>>> import numpy as np
>>> np.set_printoptions(precision=3, suppress=True, linewidth=100)
>>> W0 = np.load("dump.npy")
>>> W0
array([[ -5.495,  -2.777,  -2.754,  -3.344,  -3.473,  -0.586,  -3.42 ],
       [-19.195,  -9.566,  -9.57 , -12.056, -11.982,  -2.355, -11.901],
       [  3.015,   1.426,   1.471,   1.929,   1.816,   0.311,   1.782],
       [ -8.681,  -4.341,  -4.28 ,  -5.451,  -5.383,  -1.05 ,  -5.39 ],
       [  7.844,   3.96 ,   3.889,   4.945,   4.848,   0.964,   4.886],
       [ -9.433,  -4.652,  -4.713,  -5.815,  -5.751,  -1.149,  -5.825],
       [  1.449,   0.718,   0.734,   0.85 ,   0.936,   0.132,   0.875],
       [ 14.724,   7.426,   7.367,   9.132,   9.151,   1.825,   9.201],
       [ -6.184,  -3.13 ,  -3.115,  -3.836,  -3.826,  -0.626,  -3.867],
       [  1.877,   0.993,   0.81 ,   1.153,   1.173,   0.251,   1.195],
       [  8.155,   4.035,   4.139,   5.105,   5.063,   1.098,   5.078],
       [  0.469,   0.276,   0.168,   0.27 ,   0.223,   0.042,   0.238],
       [  4.486,   2.229,   2.216,   2.812,   2.825,   0.534,   2.698],
       [ -6.389,  -3.209,  -3.186,  -4.025,  -3.944,  -0.79 ,  -3.941],
       [ -8.518,  -4.302,  -4.203,  -5.389,  -5.341,  -1.093,  -5.339],
       [ -0.465,  -0.206,  -0.111,  -0.251,  -0.235,  -0.067,  -0.28 ],
       [ -3.847,  -2.054,  -1.954,  -2.444,  -2.47 ,  -0.435,  -2.384],
       [  0.172,   0.088,   0.041,   0.008,   0.145,   0.067,   0.06 ],
       [  7.457,   3.667,   3.682,   4.633,   4.535,   0.948,   4.533],
       [-10.919,  -5.496,  -5.496,  -6.809,  -6.775,  -1.414,  -6.802],
       [ 16.128,   8.01 ,   8.141,  10.075,  10.028,   2.052,   9.978],
       [ 12.037,   5.886,   5.875,   7.506,   7.535,   1.512,   7.465],
       [-10.909,  -5.512,  -5.449,  -6.874,  -6.885,  -1.42 ,  -6.869],
       [  4.127,   2.011,   2.171,   2.552,   2.566,   0.454,   2.632],
       [ -5.451,  -2.704,  -2.789,  -3.438,  -3.509,  -0.58 ,  -3.556],
       [ -1.41 ,  -0.709,  -0.695,  -0.816,  -0.805,  -0.169,  -0.794],
       [  5.637,   2.845,   2.856,   3.485,   3.56 ,   0.616,   3.472],
       [ -6.318,  -3.23 ,  -3.186,  -3.941,  -3.944,  -0.721,  -3.937],
       [  6.22 ,   3.003,   3.072,   3.859,   3.95 ,   0.892,   3.865],
       [  1.916,   0.989,   1.018,   1.083,   1.156,   0.19 ,   1.165],
       [ -3.205,  -1.571,  -1.558,  -2.035,  -2.01 ,  -0.382,  -2.031],
       [  6.342,   3.084,   3.11 ,   4.021,   3.844,   0.688,   3.915],
       [ 11.677,   5.79 ,   5.834,   7.32 ,   7.379,   1.393,   7.234],
       [  1.059,   0.515,   0.543,   0.664,   0.668,   0.163,   0.588],
       [  4.487,   2.229,   2.281,   2.855,   2.88 ,   0.498,   2.905],
       [ -9.896,  -4.916,  -5.003,  -6.236,  -6.188,  -1.278,  -6.263],
       [ -4.076,  -2.043,  -1.941,  -2.606,  -2.59 ,  -0.468,  -2.61 ],
       [  3.324,   1.624,   1.613,   2.062,   2.035,   0.448,   2.141],
       [  2.658,   1.378,   1.311,   1.682,   1.581,   0.324,   1.733],
       [ -5.286,  -2.636,  -2.498,  -3.183,  -3.261,  -0.719,  -3.192],
       [ -1.383,  -0.79 ,  -0.635,  -0.952,  -0.868,  -0.146,  -0.872],
       [  5.043,   2.404,   2.504,   3.058,   3.129,   0.546,   3.115]])
>>> Ac = (W0 - W0.mean(axis=0)) / W0.std(axis=0)
>>> np.argwhere(np.abs(Ac) > 2)
array([[ 1,  0],
       [ 1,  1],
       [ 1,  2],
       [ 1,  3],
       [ 1,  4],
       [ 1,  5],
       [ 1,  6],
       [20,  0],
       [20,  1],
       [20,  2],
       [20,  3],
       [20,  4],
       [20,  5],
       [20,  6]])
>>> Ac.std(axis=0)
array([1., 1., 1., 1., 1., 1., 1.])
>>> beta = np.linalg.lstsq(np.delete(Ac, 3, axis=1), Ac[:, 3])[0]
>>> round(float(1 - np.var(Ac[:, 3] - np.delete(Ac, 3, axis=1) @ beta)), 3)
1.0
>>> beta
array([ 0.624,  0.022, -0.035,  0.105,  0.007,  0.277])
